$ python3 -q
>>> import numpy as np
>>> from numpy import linalg as LA
>>> np.set_printoptions(suppress=True, linewidth=200)
>>> arr = np.load("w.npy")
>>> print(arr)
[[2 4 2 4]
 [8 3 8 3]
 [2 4 2 4]
 [8 3 8 3]]
>>> # row 2 repeats row 0
>>> rng = np.random.default_rng(12098)
>>> z = rng.permutation(4)
>>> print(z)
[0 3 1 2]
>>> B = arr[z][:, z]
>>> print(round(LA.det(B), 4), round(float(LA.det(arr[z])), 4))
0.0 0.0
>>> print(np.round(np.sort(np.abs(LA.eigvals(B))), 4) + 0)
[ 0.      0.      6.3578 16.3578]
>>> B = arr / np.sqrt((arr ** 2).mean(axis=1, keepdims=True))
>>> print(np.round(LA.norm(B, axis=1), 4))
[2. 2. 2. 2.]
>>> print(LA.matrix_rank(B) == LA.matrix_rank(arr))
True
>>> hat = np.triu(np.array([[1, -1, -1, -2], [0, -1, -1, -1], [-2, -2, 2, -1], [1, 1, 0, -1]]), 1) + np.eye(4)
>>> B = hat @ arr @ LA.inv(hat)
>>> print(np.round(np.poly(B), 4) + 0)
[   1.  -10. -104.    0.    0.]
>>> print(np.trace(B), np.trace(arr))
10.0 10
>>> print(LA.matrix_rank(B))
2
>>> print(np.round(np.trace(LA.pinv(arr) @ arr), 4))
2.0
>>> print(np.allclose(arr[:-1].T @ LA.lstsq(arr[:-1].T, arr[-1])[0], arr[-1]))
True
>>> print(LA.lstsq(arr[:-1].T, arr[-1])[2])
2
>>> print(np.abs(np.diag(LA.qr(arr)[1])) > 1e-9)
[ True  True False False]
>>> B = np.array([[3, 3], [1, 3]])
>>> C = np.array([[-3, -1, 2], [3, -1, 3], [3, 2, -2]])
>>> A = np.kron(B, C)
>>> print(A)
[[-9 -3  6 -9 -3  6]
 [ 9 -3  9  9 -3  9]
 [ 9  6 -6  9  6 -6]
 [-3 -1  2 -9 -3  6]
 [ 3 -1  3  9 -3  9]
 [ 3  2 -2  9  6 -6]]
>>> z = rng.permutation(6)
>>> print(z)
[5 0 4 2 3 1]
>>> B = A[z][:, z]
>>> print(np.round(LA.det(B), 4), np.round(LA.det(A[z]), 4))
48600.0 48600.0
>>> print(np.trace(B))
-36
>>> print(np.round(np.sort(np.abs(LA.eigvals(B))), 4))
[ 1.6519  2.9198  6.1648  6.3397 10.8969 23.6603]
>>> x = np.array([-8, 8, 4, -3, 2, -2])
>>> rhs = A @ x
>>> print(rhs)
[  81 -111  -51   33  -71  -19]
>>> print(np.round(LA.solve(A.T, A[2]), 4) + 0)
[0. 0. 1. 0. 0. 0.]
>>> M = np.loadtxt("arr.csv", delimiter=",")
>>> print(M)
[[  6.   1.  -3.  -3.  -1.   3.]
 [  1.   4.   0. -15.  -8. -10.]
 [ -3.   0.  12.  -4.   0. -14.]
 [ -3. -15.  -4.  14.  -3.  -1.]
 [ -1.  -8.   0.  -3.   6.  -1.]
 [  3. -10. -14.  -1.  -1. -10.]]
>>> B = M + rng.integers(-2, 3, (6, 4)) @ rng.integers(-2, 3, (4, 6))
>>> print(B)
[[  9.   1.  -4.  -4.   2.  -6.]
 [ -3.   2.   0. -15. -12.  -6.]
 [ -3.   2.  11.  -6.  -4.  -8.]
 [ -1. -11.  -3.  10.  -5.  -1.]
 [  3.   0.   4.  -7.   6.   3.]
 [  1.  -8. -14.  -7.  -9.  -8.]]
>>> print(np.round(LA.svd(B - M, compute_uv=False), 4) + 0)
[16.4784 12.2021  8.2501  2.5505  0.      0.    ]
>>> w, vecs = LA.eigh(M)
>>> print(np.abs(vecs[:, -1]).round(6).argmax())
3
>>> print(np.round(LA.eigvalsh(M @ M), 4))
[ 17.6033  30.6594 101.4936 331.3376 534.54   794.3662]
>>> print(np.round(np.abs(vecs[:, -1]), 4))
[0.0313 0.5611 0.3915 0.6701 0.1011 0.2678]
>>> print((w > 1e-8).sum(), (w < -1e-8).sum())
4 2
>>> print(np.round(LA.eigvalsh(M + 5 * np.eye(6)), 4))
[-18.1201  -0.5371   9.1956  15.0744  23.2027  33.1845]
>>> w, vecs = LA.eigh(M)
>>> x = np.array([-1, 3, 0, 1, -1, 3])
>>> print(x @ M @ x)
-264.0
>>> print(round(x @ M @ x / (x @ x), 4), round(float(w[0]), 4), round(w[-1], 4))
-12.5714 -23.1201 28.1845
>>> r0 = np.array([0, 0, 3, -1, -3, 0])
>>> B = M + np.outer(r0, np.eye(6)[0])
>>> print(LA.matrix_rank(LA.inv(B) - LA.inv(M), tol=1e-8))
1
>>> print(B)
[[  6.   1.  -3.  -3.  -1.   3.]
 [  1.   4.   0. -15.  -8. -10.]
 [  0.   0.  12.  -4.   0. -14.]
 [ -4. -15.  -4.  14.  -3.  -1.]
 [ -4.  -8.   0.  -3.   6.  -1.]
 [  3. -10. -14.  -1.  -1. -10.]]
